$ ipython --no-banner

In [1]: import numpy as np

In [2]: np.set_printoptions(precision=2, suppress=True, linewidth=140, legacy="1.25")

In [3]: E = np.load("mat.npy")

In [4]: E
Out[4]: 
array([[0, 2, 0],
       [2, 0, 2],
       [0, 0, 0],
       [0, 0, 0]])

In [5]: Uu, sig, VT = np.linalg.svd(E)

In [6]: evecs = VT[:(sig > 1e-8).sum()]

In [7]: rng = np.random.default_rng(233)

In [8]: vec = E[1] + 3 * E[0] + rng.integers(2) * np.eye(3)[0]

In [9]: print(vec)
[2. 6. 2.]

In [10]: np.diag(evecs.T @ evecs)
Out[10]: array([0.5, 1. , 0.5])

In [11]: Uu, sig, VT = np.linalg.svd(E)

In [12]: sig
Out[12]: array([2.83, 2.  , 0.  ])

In [13]: M2 = Uu[:, :2] @ np.diag(sig[:2]) @ VT[:2]

In [14]: np.round(np.linalg.norm(E - M2) / np.linalg.norm(E), 2)
Out[14]: 0.0

In [15]: blk = np.stack([E, 2 * E, E[::-1]])

In [16]: (blk @ E.T).shape
Out[16]: (3, 4, 4)

In [17]: blk.shape
Out[17]: (3, 4, 3)

In [18]: np.linalg.matrix_rank(blk.reshape(3, -1))
Out[18]: 2

In [19]: np.linalg.matrix_rank(blk)
Out[19]: array([2, 2, 2])

In [20]: M2 = np.array([[3, 2], [2, 2], [0, 0]])

In [21]: np.einsum("ij,ij->i", E, E)
Out[21]: array([4, 8, 0, 0])

In [22]: np.linalg.matrix_rank(E @ M2)
Out[22]: 2

In [23]: E @ M2
Out[23]: 
array([[4, 4],
       [6, 4],
       [0, 0],
       [0, 0]])

In [24]: np.einsum("ik,kj->ij", E, M2)
Out[24]: 
array([[4, 4],
       [6, 4],
       [0, 0],
       [0, 0]])

In [25]: np.einsum("ik,kj->ji", E, M2)
Out[25]: 
array([[4, 6, 0, 0],
       [4, 4, 0, 0]])

In [26]: np.linalg.matrix_rank(np.vstack([E, M2.T]))
Out[26]: 3

In [27]: np.linalg.matrix_rank(E, rtol=0.1)
Out[27]: 2

In [28]: [round(float(x), 2) for x in np.linalg.svd(E, compute_uv=False)[:3]]
Out[28]: [2.83, 2.0, 0.0]

In [29]: np.argsort(-np.linalg.norm(E, axis=0).round(6), kind="stable")[:3]
Out[29]: array([0, 1, 2])

In [30]: F = np.loadtxt("w.csv", delimiter=",")

In [31]: print(F)
[[ 10.34  15.36]
 [  6.41   4.71]
 [ 14.26 -10.7 ]]

In [32]: M2 = F / np.linalg.norm(F, axis=1, keepdims=True)

In [33]: G = M2 @ M2.T

In [34]: np.linalg.norm(M2, axis=1)
Out[34]: array([1., 1., 1.])

In [35]: (np.abs(G) > 0.9).astype(int)
Out[35]: 
array([[1, 1, 0],
       [1, 1, 0],
       [0, 0, 1]])

In [36]: print(G)
[[ 1.    0.94 -0.05]
 [ 0.94  1.    0.29]
 [-0.05  0.29  1.  ]]

In [37]: vec = np.array([-3, -1])

In [38]: rhs = F @ vec

In [39]: np.linalg.solve(F.T @ F, F.T @ rhs)
Out[39]: array([-3., -1.])

In [40]: rhs
Out[40]: array([-46.37, -23.95, -32.09])

In [41]: rhs = rhs + 0.05 * rng.normal(size=3)

In [42]: print(rhs)
[-46.31 -23.88 -32.02]

In [43]: coef, *_ = np.linalg.lstsq(F, rhs)

In [44]: [round(float(np.linalg.norm(np.linalg.solve(F.T @ F + lam * np.eye(2), F.T @ rhs))), 2) for lam in (0, 1, 10, 100)]
Out[44]: [3.16, 3.15, 3.07, 2.49]

In [45]: np.round(F.T @ (rhs - F @ coef), 2) + 0
Out[45]: array([0., 0.])

In [46]: np.round(np.linalg.norm(rhs - F @ coef), 2)
Out[46]: 0.03

In [47]: print(coef.round())
[-3. -1.]

In [48]: print(coef)
[-2.99 -1.  ]

In [49]: O, evecs = np.linalg.qr(F[:, :1])[0], np.linalg.qr(F[:, 1:])[0]

In [50]: sig = np.linalg.svd(O.T @ evecs, compute_uv=False)

In [51]: (sig > 0.9).sum()
Out[51]: 0

In [52]: round(float(np.linalg.norm(O @ O.T - evecs @ evecs.T, 2)), 2)
Out[52]: 0.99

In [53]: np.degrees(np.arccos(sig.clip(0, 1)))
Out[53]: array([84.21])

In [54]: P = F @ np.linalg.solve(F.T @ F, F.T)

In [55]: np.round((np.eye(3) - P) @ F, 2) + 0
Out[55]: 
array([[0., 0.],
       [0., 0.],
       [0., 0.]])

In [56]: np.diag(P)
Out[56]: array([0.86, 0.16, 0.98])

In [57]: round(np.trace(P), 2)
Out[57]: 2.0

In [58]: A = np.loadtxt("case8.csv", delimiter=",")

In [59]: print(A)
[[-2.1  0.2  1.1 -0.5]
 [-0.3 -2.2  0.3 -0.5]
 [ 1.   0.6  1.6  0.2]
 [ 0.4  0.3  0.8 -0.7]]

In [60]: print((A + A.T) / 2)
[[-2.1  -0.05  1.05 -0.05]
 [-0.05 -2.2   0.45 -0.1 ]
 [ 1.05  0.45  1.6   0.5 ]
 [-0.05 -0.1   0.5  -0.7 ]]

In [61]: round(float(np.trace(A)), 2)
Out[61]: -3.4

In [62]: round(float(np.linalg.det(A)), 2)
Out[62]: -7.9

In [63]: np.allclose(A, A.T)
Out[63]: False

In [64]: np.sort(np.abs(np.linalg.eigvals(A)))
Out[64]: array([0.82, 1.91, 2.25, 2.25])

In [65]: np.allclose(A @ A.T, A.T @ A)
Out[65]: False

In [66]: K = np.loadtxt("a.csv", delimiter=",")

In [67]: K
Out[67]: 
array([[0., 1., 0.],
       [1., 0., 1.],
       [0., 1., 0.]])

In [68]: E @ np.linalg.pinv(E) @ E
Out[68]: 
array([[0., 2., 0.],
       [2., 0., 2.],
       [0., 0., 0.],
       [0., 0., 0.]])

In [69]: X = np.array([[21, 14, -21, 14], [18, 9, -54, -9], [-6, -6, -18, -18]])

In [70]: M2 = X / np.sqrt((X ** 2).mean(axis=1, keepdims=True))

In [71]: print(np.linalg.matrix_rank(M2) == np.linalg.matrix_rank(X))
True

In [72]: arr = np.load("arr.npy")

In [73]: arr
Out[73]: 
array([[-2, -1, -2, -1],
       [ 0,  2,  0,  2],
       [-2, -1, -2, -1],
       [ 0,  2,  0,  2]])

In [74]: Uu, sig, VT = np.linalg.svd(arr)

In [75]: sig.round(2) + 0
Out[75]: array([5.12, 3.12, 0.  , 0.  ])

In [76]: np.argmax(sig[:-1] / (sig[1:] + 1e-6)) + 1
Out[76]: 2

In [77]: M2 = Uu[:, :2] @ np.diag(sig[:2]) @ VT[:2]

In [78]: round(np.linalg.norm(arr - M2) / np.linalg.norm(arr), 2)
Out[78]: 0.0

In [79]: np.linalg.matrix_rank(arr, rtol=0.05)
Out[79]: 2

In [80]: print(round(np.linalg.norm(arr - M2, 2), 2), round(sig[2], 2))
0.0 0.0

In [81]: M2.round(2) + 0
Out[81]: 
array([[-2., -1., -2., -1.],
       [ 0.,  2.,  0.,  2.],
       [-2., -1., -2., -1.],
       [ 0.,  2.,  0.,  2.]])

In [82]: round(np.abs(arr - M2).max(), 2)
Out[82]: 0.0

In [83]: np.linalg.matrix_rank(M2)
Out[83]: 2

In [84]: f = np.array([0, 1])

In [85]: np.correlate(arr[2], arr[0], "full")
Out[85]: array([ 2,  5,  6, 10,  6,  5,  2])

In [86]: np.array([np.convolve(row, f, "same") for row in arr])
Out[86]: 
array([[ 0, -2, -1, -2],
       [ 0,  0,  2,  0],
       [ 0, -2, -1, -2],
       [ 0,  0,  2,  0]])

In [87]: print(np.convolve(arr[2], f))
[ 0 -2 -1 -2 -1]

In [88]: np.polyval(f, arr[2])
Out[88]: array([1, 1, 1, 1])

In [89]: M = np.diag(3 * np.array([4, -5, -2, 5])) + np.array([[4, 5, 1, 5], [2, -1, -1, 2], [-1, -2, -3, -1], [-2, 5, -5, 5]])

In [90]: M
Out[90]: 
array([[ 16,   5,   1,   5],
       [  2, -16,  -1,   2],
       [ -1,  -2,  -9,  -1],
       [ -2,   5,  -5,  20]])

In [91]: f = np.array([0, 1])

In [92]: np.convolve(M[1], f)
Out[92]: array([  0,   2, -16,  -1,   2])

In [93]: print(np.correlate(M[1], M[3], "full"))
[  40 -330   70  -39   17   12   -4]

In [94]: print(np.polyval(f, M[1]))
[1 1 1 1]
